% ipython --no-banner

In [1]: import numpy as np

In [2]: from numpy import linalg as LA

In [3]: np.set_printoptions(precision=1, suppress=True, linewidth=100, sign=" ")

In [4]: arr = np.load("test3.npy")

In [5]: print(arr)
[[-2.  4.  0.  0.]
 [ 4. -5.  4.  0.]
 [ 0.  4. -3.  4.]
 [ 0.  0.  4.  4.]]

In [6]: x = np.array([-2, -2, 2, 2])

In [7]: y = arr @ x

In [8]: y
Out[8]: array([-4., 10., -6., 16.])

In [9]: LA.solve(arr, 4 * y)
Out[9]: array([-8., -8.,  8.,  8.])

In [10]: LA.solve(arr.T, arr[3])
Out[10]: array([ 0.,  0.,  0.,  1.])

In [11]: rng = np.random.default_rng(64233)

In [12]: labels = rng.permutation(4)

In [13]: labels
Out[13]: array([ 3,  0,  2,  1])

In [14]: A2 = arr[labels][:, labels]

In [15]: np.trace(A2)
Out[15]: np.float64(-6.0)

In [16]: print(np.diag(A2))
[ 4. -2. -3. -5.]

In [17]: round(float(LA.det(A2)), 1), round(LA.det(arr[labels]), 1)
Out[17]: (296.0, np.float64(296.0))

In [18]: M = np.load("block8.npy")

In [19]: M
Out[19]: 
array([[-1.8, -2.3,  0.8, -0.8,  1.5, -1.3],
       [ 0.1,  0. ,  0.3,  0.5, -1. , -0.1],
       [-0.8, -1.2,  0. , -0.7,  0.4,  1.5],
       [-1.9, -2.3,  0.9, -1. ,  1.6, -1.3]])

In [20]: A2 = M / np.sqrt((M ** 2).mean(axis=1, keepdims=True))

In [21]: np.round(M - M.mean(axis=1, keepdims=True), 1) + 0
Out[21]: 
array([[-1.2, -1.6,  1.4, -0.2,  2.2, -0.7],
       [ 0.1,  0. ,  0.3,  0.5, -1. , -0.1],
       [-0.7, -1.1,  0.1, -0.6,  0.5,  1.6],
       [-1.2, -1.6,  1.6, -0.3,  2.3, -0.6]])

In [22]: LA.matrix_rank(M - M.mean(axis=1, keepdims=True))
Out[22]: np.int64(4)

In [23]: LA.norm(A2, axis=1)
Out[23]: array([ 2.4,  2.4,  2.4,  2.4])

In [24]: u = np.array([4, -3])

In [25]: np.convolve(M[1], u)
Out[25]: array([ 0.4, -0.3,  1.2,  1.1, -5.5,  2.6,  0.3])

In [26]: print(np.round(np.correlate(M[1], M[2], "full"), 1) + 0)
[ 0.2  0.   0.4  0.9 -1.6 -1.   0.3 -0.8  0.8  0.9  0.1]
